>>> import numpy as np
>>> import numpy.linalg as la
>>> np.set_printoptions(suppress=True, linewidth=160)
>>> data = np.load("mat.npy")
>>> print(data.round(2))
[[-0.2  -0.65 -0.05  0.41  0.23 -0.5  -0.24 -0.08  0.08]
 [ 0.36 -0.35  0.57 -0.14 -0.53 -0.08  0.13 -0.29  0.17]
 [-0.04  0.04 -0.24 -0.65 -0.21 -0.64 -0.09  0.19 -0.14]
 [ 0.24 -0.31  0.36 -0.31  0.44  0.22 -0.22  0.26 -0.51]
 [-0.2   0.45  0.63 -0.02  0.36 -0.34 -0.09  0.04  0.31]
 [ 0.59 -0.05 -0.27 -0.17  0.51 -0.11  0.3  -0.2   0.38]
 [ 0.32  0.24 -0.12  0.02 -0.07  0.03 -0.83 -0.38  0.02]
 [-0.16  0.14  0.04 -0.01  0.15 -0.17  0.27 -0.72 -0.55]
 [-0.51 -0.27 -0.05 -0.52  0.13  0.36 -0.12 -0.32  0.36]]
>>> Y = np.array([[-2, -1, -2],
...     [2, -1, -1],
...     [-1, 1, 0],
...     [1, 2, 2],
...     [-2, -2, 2],
...     [-1, 2, -2],
...     [-2, 0, 2],
...     [0, -1, 2],
...     [1, 2, -1]])
>>> print(np.round(np.einsum("ij->j", data), 2))
[ 0.39 -0.77  0.87 -1.39  1.   -1.24 -0.88 -1.49  0.12]
>>> print(np.round(np.einsum("ij,ij->i", data, data), 2))
[1. 1. 1. 1. 1. 1. 1. 1. 1.]
>>> rng = np.random.default_rng(154076)
>>> lab = rng.permutation(9)
>>> print(lab)
[6 2 7 0 4 8 3 1 5]
>>> Y = data[lab][:, lab]
>>> print(np.allclose(Y, data))
False
>>> print(np.round(np.diag(Y), 2))
[-0.83 -0.24 -0.72 -0.2   0.36  0.36 -0.31 -0.35 -0.11]
>>> print(round(la.det(Y), 2), round(float(la.det(data[lab])), 2))
1.0 -1.0
>>> feats = np.load("run13.npy")
>>> print(feats)
[[  0  -2  12  -1]
 [  2   0   4   0]
 [-12  -4   0  15]
 [  1   0 -15   0]]
>>> lab = rng.permutation(4)
>>> print(lab)
[0 2 3 1]
>>> Y = feats[lab][:, lab]
>>> print(round(float(la.det(Y)), 2), round(la.det(feats[lab]), 2))
1156.0 1156.0
>>> x = np.array([2, -1, 3, 2])
>>> print(np.round(la.svd(feats, compute_uv=False), 2))
[19.67 19.67  1.73  1.73]
>>> print(np.round(la.eigvals(feats).real, 2) + 0)
[0. 0. 0. 0.]
>>> print(x @ feats @ x)
0
>>> O = la.solve(np.eye(4) - feats, np.eye(4) + feats)
>>> print(round(float(la.det(O)), 2))
1.0
>>> print(np.round(O @ O.T, 2) + 0)
[[1. 0. 0. 0.]
 [0. 1. 0. 0.]
 [0. 0. 1. 0.]
 [0. 0. 0. 1.]]
>>> mat = np.loadtxt("data.csv", delimiter=",")
>>> print(mat.round(2))
[[ 0.67  0.4   0.07  0.23]
 [ 0.4   0.5   0.01 -0.3 ]
 [ 0.07  0.01  0.01  0.08]
 [ 0.23 -0.3   0.08  0.82]]
>>> left, sig, Vt = la.svd(mat)
>>> print(sig.round(2) + 0)
[1. 1. 0. 0.]
>>> Y = left[:, :2] @ np.diag(sig[:2]) @ Vt[:2]
>>> print(round(la.norm(mat - Y) / la.norm(mat), 2))
0.0
>>> th = np.radians(15)
>>> r_ = np.eye(4)
>>> r_[0, 0] = r_[3, 3] = np.cos(th)
>>> r_[0, 3], r_[3, 0] = -np.sin(th), np.sin(th)
>>> print(r_.round(2))
[[ 0.97  0.    0.   -0.26]
 [ 0.    1.    0.    0.  ]
 [ 0.    0.    1.    0.  ]
 [ 0.26  0.    0.    0.97]]
>>> Y = mat @ r_.T
>>> print(Y.round(2))
[[ 0.59  0.4   0.07  0.4 ]
 [ 0.47  0.5   0.01 -0.18]
 [ 0.05  0.01  0.01  0.1 ]
 [ 0.01 -0.3   0.08  0.85]]
>>> print(np.round(la.det(r_), 2), np.round(np.trace(r_), 2))
1.0 3.93
>>> print(np.allclose(mat @ mat.T, Y @ Y.T))
True
>>> print(np.allclose(la.norm(mat, axis=1), la.norm(Y, axis=1)))
True
>>> w, V = la.eigh(mat)
>>> print((w > 1e-8).sum(), (w < -1e-8).sum())
2 0
>>> print(np.unique(w.round(6) + 0, return_counts=True)[1])
[2 2]
>>> print(w.round(2) + 0)
[0. 0. 1. 1.]
>>> O, _ = la.qr(np.array([[0.0, -1.9, 1.5, 0.0, -0.8, -1.4],
...     [1.1, 1.2, 2.4, 0.4, -0.1, 0.2],
...     [-0.9, -0.8, -1.1, -1.2, -0.4, -1.6],
...     [0.0, -1.0, 1.3, -1.1, 0.2, -0.8],
...     [-0.5, 0.8, -1.0, -1.0, -1.1, -0.2],
...     [0.4, 0.9, 1.7, 1.4, -0.2, 0.0],
...     [-0.6, -0.3, 1.5, 0.1, -1.6, -1.0],
...     [0.0, 1.5, -0.1, 0.0, -0.7, 0.7],
...     [1.1, 0.4, 1.2, -0.4, -1.1, 1.8],
...     [-0.2, 0.4, 0.4, -0.8, -1.8, -1.1]]))
>>> X = O @ O.T
>>> print(X.round(2))
[[ 0.68 -0.04  0.07 -0.03 -0.2   0.04  0.13 -0.32  0.1   0.19]
 [-0.04  0.73 -0.08  0.21 -0.06  0.27 -0.17  0.04  0.03  0.2 ]
 [ 0.07 -0.08  0.38  0.13  0.19 -0.2  -0.04 -0.07 -0.25  0.25]
 [-0.03  0.21  0.13  0.83 -0.02 -0.18  0.16 -0.06  0.02 -0.14]
 [-0.2  -0.06  0.19 -0.02  0.36 -0.13  0.07  0.22  0.05  0.27]
 [ 0.04  0.27 -0.2  -0.18 -0.13  0.46  0.21  0.08 -0.18  0.02]
 [ 0.13 -0.17 -0.04  0.16  0.07  0.21  0.8   0.18 -0.01  0.02]
 [-0.32  0.04 -0.07 -0.06  0.22  0.08  0.18  0.31  0.08  0.06]
 [ 0.1   0.03 -0.25  0.02  0.05 -0.18 -0.01  0.08  0.86  0.05]
 [ 0.19  0.2   0.25 -0.14  0.27  0.02  0.02  0.06  0.05  0.59]]
>>> # equal to its transpose
>>> w, V = la.eigh(X)
>>> x = np.array([3, 3, 2, 2, 1, 3, 2, 0, 5, 5])
>>> print(np.round(V * np.maximum(w, 0) @ V.T, 2))
[[ 0.68 -0.04  0.07 -0.03 -0.2   0.04  0.13 -0.32  0.1   0.19]
 [-0.04  0.73 -0.08  0.21 -0.06  0.27 -0.17  0.04  0.03  0.2 ]
 [ 0.07 -0.08  0.38  0.13  0.19 -0.2  -0.04 -0.07 -0.25  0.25]
 [-0.03  0.21  0.13  0.83 -0.02 -0.18  0.16 -0.06  0.02 -0.14]
 [-0.2  -0.06  0.19 -0.02  0.36 -0.13  0.07  0.22  0.05  0.27]
 [ 0.04  0.27 -0.2  -0.18 -0.13  0.46  0.21  0.08 -0.18  0.02]
 [ 0.13 -0.17 -0.04  0.16  0.07  0.21  0.8   0.18 -0.01  0.02]
 [-0.32  0.04 -0.07 -0.06  0.22  0.08  0.18  0.31  0.08  0.06]
 [ 0.1   0.03 -0.25  0.02  0.05 -0.18 -0.01  0.08  0.86  0.05]
 [ 0.19  0.2   0.25 -0.14  0.27  0.02  0.02  0.06  0.05  0.59]]
>>> print(round(float(x @ X @ x / (x @ x)), 2), round(float(w[0]), 2), round(float(w[-1]), 2))
0.9 -0.0 1.0
>>> print(round(float(np.abs(X).sum(axis=1).max()), 2), round(float(np.abs(w).max()), 2))
1.82 1.0
>>> print(round(x @ X @ x, 2))
81.18
